>>> import numpy as np
>>> np.set_printoptions(precision=4, suppress=True, linewidth=140, legacy="1.25")
>>> rng = np.random.default_rng(46406)
>>> M = rng.normal(size=(39, 3)) + 20 * np.array([4, -2, 2])
>>> print(M)
[[ 78.3658 -41.8711  41.843 ]
 [ 79.81   -39.2302  41.3802]
 [ 79.7816 -40.0468  40.4643]
 [ 80.268  -39.7371  40.3291]
 [ 79.2875 -40.7477  40.3031]
 [ 80.6664 -40.5067  42.0498]
 [ 79.8189 -40.338   37.8241]
 [ 81.3972 -40.092   39.7355]
 [ 79.4882 -41.0459  39.2558]
 [ 79.7765 -39.3872  40.2738]
 [ 77.6234 -41.4274  40.6641]
 [ 81.1277 -39.6496  40.2016]
 [ 79.029  -39.9791  40.791 ]
 [ 80.5511 -41.1191  40.977 ]
 [ 78.3026 -40.9972  39.7676]
 [ 81.5756 -40.1621  39.3337]
 [ 79.5395 -40.0871  39.2231]
 [ 81.5409 -40.1256  40.4717]
 [ 80.348  -40.22    40.3145]
 [ 80.7927 -39.5417  40.2937]
 [ 81.5415 -41.4076  39.5639]
 [ 79.5169 -39.3934  40.7345]
 [ 80.3608 -39.6404  40.3439]
 [ 80.3039 -39.2204  39.7743]
 [ 78.9336 -39.4494  39.3705]
 [ 81.1656 -40.2227  40.6034]
 [ 79.9109 -39.4156  39.7444]
 [ 78.2478 -39.743   40.409 ]
 [ 79.56   -39.5829  40.291 ]
 [ 80.8737 -40.8081  42.328 ]
 [ 80.486  -39.2638  41.1658]
 [ 80.2134 -40.3232  39.8116]
 [ 80.0829 -39.303   41.7358]
 [ 80.1219 -41.1395  39.9639]
 [ 81.7097 -40.7231  40.9829]
 [ 80.3392 -39.4312  38.5008]
 [ 80.0046 -40.8705  39.9528]
 [ 80.247  -39.9375  41.4922]
 [ 80.0373 -39.8793  37.0368]]
>>> out = M + rng.integers(-2, 3, (39, 1)) @ rng.integers(-2, 3, (1, 3))
>>> print(out)
[[ 79.3658 -40.8711  43.843 ]
 [ 77.81   -41.2302  37.3802]
 [ 77.7816 -42.0468  36.4643]
 [ 79.268  -40.7371  38.3291]
 [ 78.2875 -41.7477  38.3031]
 [ 80.6664 -40.5067  42.0498]
 [ 77.8189 -42.338   33.8241]
 [ 80.3972 -41.092   37.7355]
 [ 77.4882 -43.0459  35.2558]
 [ 77.7765 -41.3872  36.2738]
 [ 76.6234 -42.4274  38.6641]
 [ 81.1277 -39.6496  40.2016]
 [ 78.029  -40.9791  38.791 ]
 [ 79.5511 -42.1191  38.977 ]
 [ 79.3026 -39.9972  41.7676]
 [ 80.5756 -41.1621  37.3337]
 [ 79.5395 -40.0871  39.2231]
 [ 80.5409 -41.1256  38.4717]
 [ 82.348  -38.22    44.3145]
 [ 80.7927 -39.5417  40.2937]
 [ 82.5415 -40.4076  41.5639]
 [ 77.5169 -41.3934  36.7345]
 [ 79.3608 -40.6404  38.3439]
 [ 82.3039 -37.2204  43.7743]
 [ 80.9336 -37.4494  43.3705]
 [ 82.1656 -39.2227  42.6034]
 [ 80.9109 -38.4156  41.7444]
 [ 78.2478 -39.743   40.409 ]
 [ 78.56   -40.5829  38.291 ]
 [ 78.8737 -42.8081  38.328 ]
 [ 79.486  -40.2638  39.1658]
 [ 82.2134 -38.3232  43.8116]
 [ 80.0829 -39.303   41.7358]
 [ 80.1219 -41.1395  39.9639]
 [ 82.7097 -39.7231  42.9829]
 [ 78.3392 -41.4312  34.5008]
 [ 81.0046 -39.8705  41.9528]
 [ 82.247  -37.9375  45.4922]
 [ 82.0373 -37.8793  41.0368]]
>>> print(out - M)
[[ 1.  1.  2.]
 [-2. -2. -4.]
 [-2. -2. -4.]
 [-1. -1. -2.]
 [-1. -1. -2.]
 [ 0.  0.  0.]
 [-2. -2. -4.]
 [-1. -1. -2.]
 [-2. -2. -4.]
 [-2. -2. -4.]
 [-1. -1. -2.]
 [ 0.  0.  0.]
 [-1. -1. -2.]
 [-1. -1. -2.]
 [ 1.  1.  2.]
 [-1. -1. -2.]
 [ 0.  0.  0.]
 [-1. -1. -2.]
 [ 2.  2.  4.]
 [ 0.  0.  0.]
 [ 1.  1.  2.]
 [-2. -2. -4.]
 [-1. -1. -2.]
 [ 2.  2.  4.]
 [ 2.  2.  4.]
 [ 1.  1.  2.]
 [ 1.  1.  2.]
 [ 0.  0.  0.]
 [-1. -1. -2.]
 [-2. -2. -4.]
 [-1. -1. -2.]
 [ 2.  2.  4.]
 [ 0.  0.  0.]
 [ 0.  0.  0.]
 [ 1.  1.  2.]
 [-2. -2. -4.]
 [ 1.  1.  2.]
 [ 2.  2.  4.]
 [ 2.  2.  4.]]
>>> feats = np.array([[0, 7, -4, -7, 5],
...     [0, 0, -1, -6, -9],
...     [0, 0, 0, 9, 4],
...     [0, 0, 0, 0, 7],
...     [0, 0, 0, 0, 0]])
>>> print(np.round(np.linalg.eigvals(feats).sum().real, 4))
0.0
>>> print(round(np.linalg.det(feats.T), 4))
0.0
>>> print(np.einsum("ij,ji->", feats, feats))
0
>>> print(round(np.linalg.det(2 * feats), 4), np.round(np.linalg.det(feats), 4))
0.0 0.0
